In [1]: import numpy as np

In [2]: from numpy import linalg as LA

In [3]: np.set_printoptions(precision=2, suppress=True, linewidth=200)

In [4]: rd = lambda a: np.round(a, 2) + 0

In [5]: A = np.tril(np.array([[9, 0], [6, 0]]), -1) + np.eye(2, dtype=int)

In [6]: print(A)
[[1 0]
 [6 1]]

In [7]: B = LA.inv(A)

In [8]: print(rd(LA.inv(B)))
[[1. 0.]
 [6. 1.]]

In [9]: print(B)
[[ 1.  0.]
 [-6.  1.]]

In [10]: print(A @ B)
[[1. 0.]
 [0. 1.]]

In [11]: print(rd(LA.det(A) * LA.det(B)))
1.0

In [12]: print(rd(LA.slogdet(A)[0]))
1.0

In [13]: print(rd(LA.det(A) * B))
[[ 1.  0.]
 [-6.  1.]]

In [14]: F = np.loadtxt("block19.csv", delimiter=",")

In [15]: print(F)
[[1. 2. 0.]
 [0. 4. 0.]
 [1. 2. 0.]
 [0. 3. 0.]
 [0. 4. 0.]
 [5. 0. 0.]
 [3. 1. 0.]
 [0. 3. 0.]
 [5. 0. 0.]
 [0. 4. 0.]
 [1. 2. 0.]
 [0. 4. 0.]
 [0. 3. 0.]
 [0. 4. 0.]
 [3. 1. 0.]
 [1. 2. 0.]
 [1. 2. 0.]
 [0. 4. 0.]
 [5. 0. 0.]]

In [16]: vec = np.array([-1, -3, -3])

In [17]: print(F @ np.eye(3)[1])
[2. 4. 2. 3. 4. 0. 1. 3. 0. 4. 2. 4. 3. 4. 1. 2. 2. 4. 0.]

In [18]: print(F @ np.ones(3))
[3. 4. 3. 3. 4. 5. 4. 3. 5. 4. 3. 4. 3. 4. 4. 3. 3. 4. 5.]

In [19]: print((F @ vec).argmax())
5

In [20]: print(LA.cond(F) > 100)
True

In [21]: print(rd(LA.norm(F, 2) / LA.norm(F)))
0.79

In [22]: print([round(float(x), 2) for x in LA.svd(F, compute_uv=False)[:3]])
[12.24, 9.65, 0.0]

In [23]: print(LA.matrix_rank(F, rtol=0.1))
2

In [24]: U, s, Vh = LA.svd(F)

In [25]: evecs = Vh[:(s > 1e-8).sum()]

In [26]: rng = np.random.default_rng(755)

In [27]: vec = F[15] + 2 * F[4] + rng.integers(2) * np.eye(3)[0]

In [28]: print(vec)
[ 1. 10.  0.]

In [29]: print(np.diag(evecs.T @ evecs))
[1. 1. 0.]

In [30]: print(rd(LA.norm(vec - evecs.T @ evecs @ vec)))
0.0

In [31]: print(np.allclose(evecs.T @ evecs @ vec, vec))
True

In [32]: K = np.tril(np.array([[3, 0, 0, 2, 0],
    ...:     [3, 3, -3, -2, 1],
    ...:     [-2, 2, 3, 3, -3],
    ...:     [3, 0, -1, 2, 0],
    ...:     [1, 3, -2, -3, -1]]), -1) + np.eye(5, dtype=int)

In [33]: print(K)
[[ 1  0  0  0  0]
 [ 3  1  0  0  0]
 [-2  2  1  0  0]
 [ 3  0 -1  1  0]
 [ 1  3 -2 -3  1]]

In [34]: print(np.prod(np.diag(K)), rd(LA.det(K)))
1 1.0

In [35]: print([int(LA.matrix_rank(LA.matrix_power(K, p))) for p in range(1, 6)])
[5, 5, 5, 5, 5]
